$ ipython --no-banner

In [1]: import numpy as np

In [2]: np.set_printoptions(suppress=True, linewidth=160)

In [3]: tidy = lambda a: np.round(a, 3) + 0

In [4]: mat = np.loadtxt("arr.csv", delimiter=",")

In [5]: mat
Out[5]: 
array([[-2.,  0.,  0.,  0.],
       [ 2.,  0.,  0.,  0.],
       [-2.,  0., -1.,  0.],
       [ 0.,  0.,  0.,  0.]])

In [6]: # rank 2

In [7]: W = np.array([[-1, 3, -2, -3, -1],
   ...:     [1, -2, -2, -3, 3],
   ...:     [-2, 2, -1, 0, 0],
   ...:     [3, -3, 0, 3, 0]])

In [8]: c = np.array([5, 1, 4, 1, -2])

In [9]: act = np.maximum(mat @ W + c, 0)

In [10]: act
Out[10]: 
array([[7., 0., 8., 7., 0.],
       [3., 7., 0., 0., 0.],
       [9., 0., 9., 7., 0.],
       [5., 1., 4., 1., 0.]])

In [11]: (act > 0).astype(int)
Out[11]: 
array([[1, 0, 1, 1, 0],
       [1, 1, 0, 0, 0],
       [1, 0, 1, 1, 0],
       [1, 1, 1, 1, 0]])

In [12]: cent = np.array([[0, 3], [2, 0], [0, 1], [1, 0], [3, 3]])

In [13]: (act @ cent).round(6).argmax(axis=1)
Out[13]: array([1, 0, 1, 1])

In [14]: act @ cent
Out[14]: 
array([[ 7., 29.],
       [14.,  9.],
       [ 7., 36.],
       [ 3., 19.]])

In [15]: tidy(mat @ np.linalg.pinv(mat) @ mat)
Out[15]: 
array([[-2.,  0.,  0.,  0.],
       [ 2.,  0.,  0.,  0.],
       [-2.,  0., -1.,  0.],
       [ 0.,  0.,  0.,  0.]])

In [16]: tidy(np.trace(np.linalg.pinv(mat) @ mat))
Out[16]: np.float64(2.0)

In [17]: np.linalg.lstsq(mat[:-1].T, mat[-1])[2]
Out[17]: np.int32(2)

In [18]: print(np.allclose(mat[:-1].T @ np.linalg.lstsq(mat[:-1].T, mat[-1])[0], mat[-1]))
True

In [19]: np.abs(np.diag(np.linalg.qr(mat)[1])) > 1e-9
Out[19]: array([ True, False,  True, False])

In [20]: J = np.load("case3.npy")

In [21]: J
Out[21]: 
array([[-3.,  0.,  0.,  0.,  0.,  1.,  1.],
       [ 0.,  0.,  2., -2.,  0., -2.,  1.],
       [ 0., -1.,  0., -2., -1.,  1., -2.],
       [ 0., -1., -1., -1.,  2., -2.,  0.],
       [ 0., -1.,  2.,  1., -2.,  0., -1.],
       [ 0., -2.,  0., -1., -1., -1.,  1.],
       [ 0.,  1., -2., -2.,  2., -2.,  0.]])

In [22]: th = np.radians(36)

In [23]: Rm = np.eye(7)

In [24]: Rm[4, 4] = Rm[5, 5] = np.cos(th)

In [25]: Rm[4, 5], Rm[5, 4] = -np.sin(th), np.sin(th)

In [26]: print(tidy(Rm))
[[ 1.     0.     0.     0.     0.     0.     0.   ]
 [ 0.     1.     0.     0.     0.     0.     0.   ]
 [ 0.     0.     1.     0.     0.     0.     0.   ]
 [ 0.     0.     0.     1.     0.     0.     0.   ]
 [ 0.     0.     0.     0.     0.809 -0.588  0.   ]
 [ 0.     0.     0.     0.     0.588  0.809  0.   ]
 [ 0.     0.     0.     0.     0.     0.     1.   ]]

In [27]: B = J @ Rm.T

In [28]: tidy(np.abs(B - J).max(axis=0))
Out[28]: array([0.   , 0.   , 0.   , 0.   , 1.176, 1.558, 0.   ])

In [29]: tidy(B)
Out[29]: 
array([[-3.   ,  0.   ,  0.   ,  0.   , -0.588,  0.809,  1.   ],
       [ 0.   ,  0.   ,  2.   , -2.   ,  1.176, -1.618,  1.   ],
       [ 0.   , -1.   ,  0.   , -2.   , -1.397,  0.221, -2.   ],
       [ 0.   , -1.   , -1.   , -1.   ,  2.794, -0.442,  0.   ],
       [ 0.   , -1.   ,  2.   ,  1.   , -1.618, -1.176, -1.   ],
       [ 0.   , -2.   ,  0.   , -1.   , -0.221, -1.397,  1.   ],
       [ 0.   ,  1.   , -2.   , -2.   ,  2.794, -0.442,  0.   ]])
